>>> import numpy as np
>>> from numpy import linalg as LA
>>> np.set_printoptions(precision=1, suppress=True, linewidth=140, legacy="1.25")
>>> arr = np.load("data.npy")
>>> arr
array([[-1, -1, -1, -1, -1, -1, -1, -1],
       [-1, -2, -2, -2, -2, -2, -2, -2],
       [-1, -2, -3, -3, -3, -3, -3, -3],
       [-1, -2, -3, -4, -4, -4, -4, -4],
       [-1, -2, -3, -4, -5, -5, -5, -5],
       [-1, -2, -3, -4, -5, -6, -6, -6],
       [-1, -2, -3, -4, -5, -6, -7, -7],
       [-1, -2, -3, -4, -5, -6, -7, -8]])
>>> ev, evecs = LA.eigh(arr)
>>> LA.svd(arr, compute_uv=False)
array([29.4,  3.3,  1.3,  0.7,  0.5,  0.3,  0.3,  0.3])
>>> ev.sum(), np.trace(arr)
(-36.0, -36)
>>> rng = np.random.default_rng(804593)
>>> z = rng.permutation(8)
>>> z
array([3, 1, 2, 5, 0, 7, 6, 4])
>>> B = arr[z][:, z]
>>> round(float(LA.det(B)), 1), np.round(LA.det(arr[z]), 1)
(1.0, 1.0)
>>> B
array([[-4, -2, -3, -4, -1, -4, -4, -4],
       [-2, -2, -2, -2, -1, -2, -2, -2],
       [-3, -2, -3, -3, -1, -3, -3, -3],
       [-4, -2, -3, -6, -1, -6, -6, -5],
       [-1, -1, -1, -1, -1, -1, -1, -1],
       [-4, -2, -3, -6, -1, -8, -7, -5],
       [-4, -2, -3, -6, -1, -7, -7, -5],
       [-4, -2, -3, -5, -1, -5, -5, -5]])
>>> np.trace(B)
-36
>>> np.allclose(B, arr)
False
>>> np.sort(np.abs(LA.eigvals(B)))
array([ 0.3,  0.3,  0.3,  0.5,  0.7,  1.3,  3.3, 29.4])
>>> vec = np.array([2, 2, 1, 3, 3, 1, 3, 0])
>>> a = np.maximum(arr @ vec, 0)
>>> np.flatnonzero(a > 1e-9)
array([], dtype=int64)
>>> a
array([0, 0, 0, 0, 0, 0, 0, 0])
>>> np.tanh(arr @ vec)
array([-1., -1., -1., -1., -1., -1., -1., -1.])
